% python3 -q
>>> import numpy as np
>>> np.set_printoptions(precision=2, suppress=True, linewidth=100, legacy="1.25")
>>> other = np.array([[3, 2], [2, 0]])
>>> other[-1] = other[0]
>>> W0 = other + 0.02 * np.eye(2)
>>> W0
array([[3.02, 2.  ],
       [3.  , 2.02]])
>>> hat = np.triu(np.array([[3, 0], [3, 2]]), 1) + np.eye(2)
>>> other = hat @ W0 @ np.linalg.inv(hat)
>>> hat @ W0 - W0 @ hat
array([[0., 0.],
       [0., 0.]])
>>> np.poly(other)
array([ 1.  , -5.04,  0.1 ])
>>> other
array([[3.02, 2.  ],
       [3.  , 2.02]])
>>> w, vecs = np.linalg.eig(W0)
>>> np.sort(np.linalg.eigvals(W0.T))
array([0.02, 5.02])
>>> np.round(np.sort(np.linalg.eigvals(W0 @ W0)), 2) + 0
array([ 0. , 25.2])
>>> np.round(W0 @ vecs[:, 0] - w[0] * vecs[:, 0], 2) + 0
array([0., 0.])
>>> np.sort(np.linalg.eigvals(np.linalg.inv(W0)))
array([ 0.2, 50. ])
>>> np.round(np.linalg.norm(W0[1] - W0[0]), 2)
0.03
>>> round(np.linalg.norm(W0, 1), 2), round(float(np.linalg.norm(W0, np.inf)), 2)
(6.02, 5.02)
>>> round(W0[1] @ W0[0], 2)
13.1
>>> round(np.linalg.norm(W0, 2), 2)
5.12
>>> np.linalg.norm(W0, axis=1).argmax()
0
>>> round(float(np.linalg.norm(W0, "nuc")), 2)
5.14
>>> K = np.load("arr.npy")
>>> K
array([[ 2., -1.,  0.,  0.],
       [-1., -4., -1.,  0.],
       [ 0., -1., -4., -1.],
       [ 0.,  0., -1.,  4.]])
>>> # symmetric, so the eigenvalues are real
>>> u = np.array([-1, 2, 2, -1])
>>> other = K + np.outer(u, np.eye(4)[0])
>>> other
array([[ 1., -1.,  0.,  0.],
       [ 1., -4., -1.,  0.],
       [ 2., -1., -4., -1.],
       [-1.,  0., -1.,  4.]])
>>> round(float(np.linalg.det(other) / np.linalg.det(K)), 2), round(1 + np.linalg.solve(K, u)[0], 2)
(0.37, 0.37)
>>> x = np.array([-2, -3, -1, 0])
>>> a = np.maximum(K @ x, 0)
>>> np.maximum(K @ (3 * x), 0)
array([ 0., 45., 21.,  3.])
>>> np.tanh(K @ x)
array([-0.76,  1.  ,  1.  ,  0.76])
>>> np.flatnonzero(a > 1e-9)
array([1, 2, 3])
>>> w, vecs = np.linalg.eigh(K)
>>> np.linalg.eigvalsh(K @ K)
array([ 4.69, 10.02, 17.02, 26.27])
>>> round(w.sum(), 2), np.trace(K)
(-2.0, -2.0)
>>> np.abs(vecs[:, -1]).round(6).argmax()
3
>>> np.unique(w.round(6) + 0, return_counts=True)[1]
array([1, 1, 1, 1])
>>> hat = np.triu(np.array([[-3, 2, -2, 2], [3, -2, 0, -2], [0, -2, 2, -2], [-1, 2, -2, 1]]), 1) + np.eye(4)
>>> other = hat @ K @ np.linalg.inv(hat)
>>> hat @ K - K @ hat
array([[ -2., -10.,   8.,   4.],
       [  0.,   2.,   0., -16.],
       [  0.,   0.,   2., -18.],
       [  0.,   0.,   0.,  -2.]])
>>> data = np.diag(np.array([1, 1, 1, 2]))
>>> data
array([[1, 0, 0, 0],
       [0, 1, 0, 0],
       [0, 0, 1, 0],
       [0, 0, 0, 2]])
>>> x = np.ones(4)
>>> for _ in range(4):
...     x = data @ x
...     x /= np.linalg.norm(x)
...     print(round(x @ data @ x, 2))
... 
1.57
1.84
1.96
1.99
>>> x
array([0.06, 0.06, 0.06, 0.99])
>>> round(float(np.linalg.eigvalsh(data)[-1]), 2)
2.0
>>> L = np.linalg.cholesky(data)
>>> L
array([[1.  , 0.  , 0.  , 0.  ],
       [0.  , 1.  , 0.  , 0.  ],
       [0.  , 0.  , 1.  , 0.  ],
       [0.  , 0.  , 0.  , 1.41]])
>>> np.linalg.eigvalsh(data).min() > 0
True
>>> np.poly(L)
array([ 1.  , -4.41,  7.24, -5.24,  1.41])
>>> round(np.linalg.det(2 * L), 2), round(np.linalg.det(L), 2)
(22.63, 1.41)
>>> round(np.linalg.det(L.T), 2)
1.41
>>> np.einsum("ij,ji->", L, L)
5.0
>>> round(float(np.linalg.det(L[::-1])), 2)
1.41
>>> round(float(np.linalg.eigvals(L).sum().real), 2)
4.41
>>> C2 = data.T @ data
>>> np.allclose(C2, C2.T)
True
>>> np.linalg.eigvalsh(C2)[::-1]
array([4., 1., 1., 1.])
>>> other = data[0, 0] * data[1:] - np.outer(data[1:, 0], data[0])
>>> other
array([[0, 1, 0, 0],
       [0, 0, 1, 0],
       [0, 0, 0, 2]])
>>> np.linalg.matrix_rank(other), np.linalg.matrix_rank(data)
(3, 4)
>>> np.flatnonzero(~other.round(6).any(axis=1))
array([], dtype=int64)
>>> m1 = np.load("mat.npy")
>>> m1
array([[  0,   0,   0],
       [ 12, -20,  12],
       [  6, -10,   6]])
>>> other = np.array([[-4, -8], [-1, 1]])
>>> W2 = np.kron(other, m1)
>>> W2
array([[  0,   0,   0,   0,   0,   0],
       [-48,  80, -48, -96, 160, -96],
       [-24,  40, -24, -48,  80, -48],
       [  0,   0,   0,   0,   0,   0],
       [-12,  20, -12,  12, -20,  12],
       [ -6,  10,  -6,   6, -10,   6]])
>>> np.linalg.matrix_rank(W2)
2
>>> round(np.linalg.norm(W2, 2), 2), round(np.linalg.norm(other, 2) * np.linalg.norm(m1, 2), 2)
(262.63, 262.63)
>>> mat = np.load("run10.npy")
>>> mat
array([[ 1.72, -1.54, -5.01],
       [ 4.67,  5.17, -1.68],
       [ 5.57,  5.01, -1.23],
       [ 4.71,  4.03, -1.16],
       [ 6.07,  3.35, -1.17],
       [ 5.08,  6.38, -2.76],
       [-0.07, -2.78, -2.96],
       [ 3.19, -1.66, -3.48],
       [ 0.53, -1.93, -7.92],
       [ 6.61,  5.5 , -2.19],
       [ 0.96, -2.74, -5.58],
       [-0.75, -0.23, -5.33]])
>>> def softmax(z):
...     e = np.exp(z - z.max(axis=-1, keepdims=True))
...     return e / e.sum(axis=-1, keepdims=True)
... 
>>> softmax(W0[1] + 5)
array([0.73, 0.27])
>>> softmax(W0).sum(axis=1)
array([1., 1.])
>>> softmax(W0[1])
array([0.73, 0.27])
>>> np.round(softmax(10 * W0[1]), 2) + 0
array([1., 0.])
>>> att = W0 @ W0.T / np.sqrt(2)
>>> softmax(att)[1] @ W0
array([3.01, 2.01])
>>> softmax(att).round(6).argmax(axis=1)
array([0, 0])
>>> other = mat / np.linalg.norm(mat, axis=1, keepdims=True)
>>> C2 = other @ other.T
>>> np.argwhere(np.triu(np.abs(C2) > 0.95, 1))
array([[ 0,  8],
       [ 0, 10],
       [ 1,  2],
       [ 1,  3],
       [ 1,  5],
       [ 1,  9],
       [ 2,  3],
       [ 2,  4],
       [ 2,  5],
       [ 2,  9],
       [ 3,  4],
       [ 3,  5],
       [ 3,  9],
       [ 4,  9],
       [ 5,  9],
       [ 8, 10],
       [ 8, 11]])
>>> np.linalg.norm(other, axis=1)
array([1., 1., 1., 1., 1., 1., 1., 1., 1., 1., 1., 1.])
>>> (np.abs(C2) > 0.9).astype(int)
array([[1, 0, 0, 0, 0, 0, 0, 1, 1, 0, 1, 0],
       [0, 1, 1, 1, 1, 1, 0, 0, 0, 1, 0, 0],
       [0, 1, 1, 1, 1, 1, 0, 0, 0, 1, 0, 0],
       [0, 1, 1, 1, 1, 1, 0, 0, 0, 1, 0, 0],
       [0, 1, 1, 1, 1, 1, 0, 0, 0, 1, 0, 0],
       [0, 1, 1, 1, 1, 1, 0, 0, 0, 1, 0, 0],
       [0, 0, 0, 0, 0, 0, 1, 0, 0, 0, 1, 0],
       [1, 0, 0, 0, 0, 0, 0, 1, 0, 0, 0, 0],
       [1, 0, 0, 0, 0, 0, 0, 0, 1, 0, 1, 1],
       [0, 1, 1, 1, 1, 1, 0, 0, 0, 1, 0, 0],
       [1, 0, 0, 0, 0, 0, 1, 0, 1, 0, 1, 0],
       [0, 0, 0, 0, 0, 0, 0, 0, 1, 0, 0, 1]])
>>> other = np.c_[mat[:, :2] @ np.array([[2, 2], [3, 0]]), np.array([-3, 3, 2, -1, 1, -1, -2, -1, 3, -1, 0, -3])]
>>> other
array([[-1.18,  3.44, -3.  ],
       [24.85,  9.34,  3.  ],
       [26.17, 11.14,  2.  ],
       [21.51,  9.42, -1.  ],
       [22.19, 12.14,  1.  ],
       [29.3 , 10.16, -1.  ],
       [-8.48, -0.14, -2.  ],
       [ 1.4 ,  6.38, -1.  ],
       [-4.73,  1.06,  3.  ],
       [29.72, 13.22, -1.  ],
       [-6.3 ,  1.92,  0.  ],
       [-2.19, -1.5 , -3.  ]])
>>> np.round(np.linalg.norm(other - mat @ np.linalg.lstsq(mat, other)[0], axis=0), 2) + 0
array([0.  , 0.  , 6.76])
>>> feats = np.load("x.npy")
>>> feats
array([[ 0,  0,  0],
       [ 0, -1,  2],
       [ 0,  0,  0]])
>>> U, s, VT = np.linalg.svd(feats)
>>> np.argmax(s[:-1] / (s[1:] + 1e-6)) + 1
1
>>> s
array([2.24, 0.  , 0.  ])
>>> other = U[:, :1] @ np.diag(s[:1]) @ VT[:1]
>>> round(float(np.abs(feats - other).max()), 2)
0.0
>>> other
array([[ 0.,  0.,  0.],
       [ 0., -1.,  2.],
       [ 0.,  0.,  0.]])
>>> np.linalg.matrix_rank(other)
1
>>> np.abs(np.diag(np.linalg.qr(other)[1])) > 1e-9
array([False,  True, False])
>>> np.linalg.lstsq(other[:-1].T, other[-1])[2]
1
>>> F = np.load("dump.npy")
>>> F
array([[1.  , 0.5 , 0.25],
       [0.5 , 1.  , 0.5 ],
       [0.25, 0.5 , 1.  ]])
>>> w, vecs = np.linalg.eigh(data)
>>> x = np.array([-2, 1, 0, -2])
>>> (np.sign(vecs[:, -1].round(6)) == np.sign(vecs[0, -1].round(6))).astype(int)
array([1, 1, 1, 0])
>>> round(x @ data @ x / (x @ x), 2), w[0], w[-1]
(1.44, 1.0, 2.0)
>>> other = np.array([[0, 1, 0], [1, 0, 0]])
>>> W2 = np.kron(other, F)
>>> np.linalg.matrix_rank(W2)
6
>>> u = np.array([0, 1, 2])
>>> other = F + np.outer(u, np.eye(3)[2])
>>> np.linalg.matrix_rank(other - F)
1
>>> np.linalg.matrix_rank(np.linalg.inv(other) - np.linalg.inv(F), tol=1e-8)
1
>>> rng = np.random.default_rng(409454)
>>> labels = rng.permutation(3)
>>> other = F[:, labels] * rng.choice([-1, 1], 3)
>>> other
array([[-0.25, -1.  ,  0.5 ],
       [-0.5 , -0.5 ,  1.  ],
       [-1.  , -0.25,  0.5 ]])
>>> U, _, VT = np.linalg.svd(F.T @ other)
>>> labels
array([2, 0, 1])
>>> np.round(np.linalg.lstsq(F, other)[0], 2) + 0
array([[ 0., -1.,  0.],
       [ 0.,  0.,  1.],
       [-1.,  0.,  0.]])
>>> np.round(U @ VT, 2) + 0
array([[ 0., -1.,  0.],
       [ 0.,  0.,  1.],
       [-1.,  0.,  0.]])
>>> np.allclose(other, other.T)
False
>>> round(np.abs(np.linalg.eigvals(other)).max(), 2)
0.87
>>> other @ other
array([[ 0.06,  0.62, -0.88],
       [-0.62,  0.5 , -0.25],
       [-0.12,  1.  , -0.5 ]])
>>> (other + other.T) / 2
array([[-0.25, -0.75, -0.25],
       [-0.75, -0.5 ,  0.38],
       [-0.25,  0.38,  0.5 ]])
>>> np.allclose(other @ other.T, other.T @ other)
False
>>> np.sort(np.abs(np.linalg.eigvals(other)))
array([0.75, 0.87, 0.87])
>>> M = np.array([[1, -1, 1], [1, 0, 0]])
>>> W = np.array([[3, -2, 1], [-3, 2, 1], [0, -1, 1]])
>>> b = np.array([2, 3, 3])
>>> H = np.maximum(M @ W + b, 0)
>>> H
array([[8, 0, 4],
       [5, 1, 4]])
>>> np.linalg.matrix_rank(H)
2
>>> W2 = np.array([[-3, 0], [-5, 3], [4, -5]])
>>> H @ W2
array([[ -8, -20],
       [ -4, -17]])
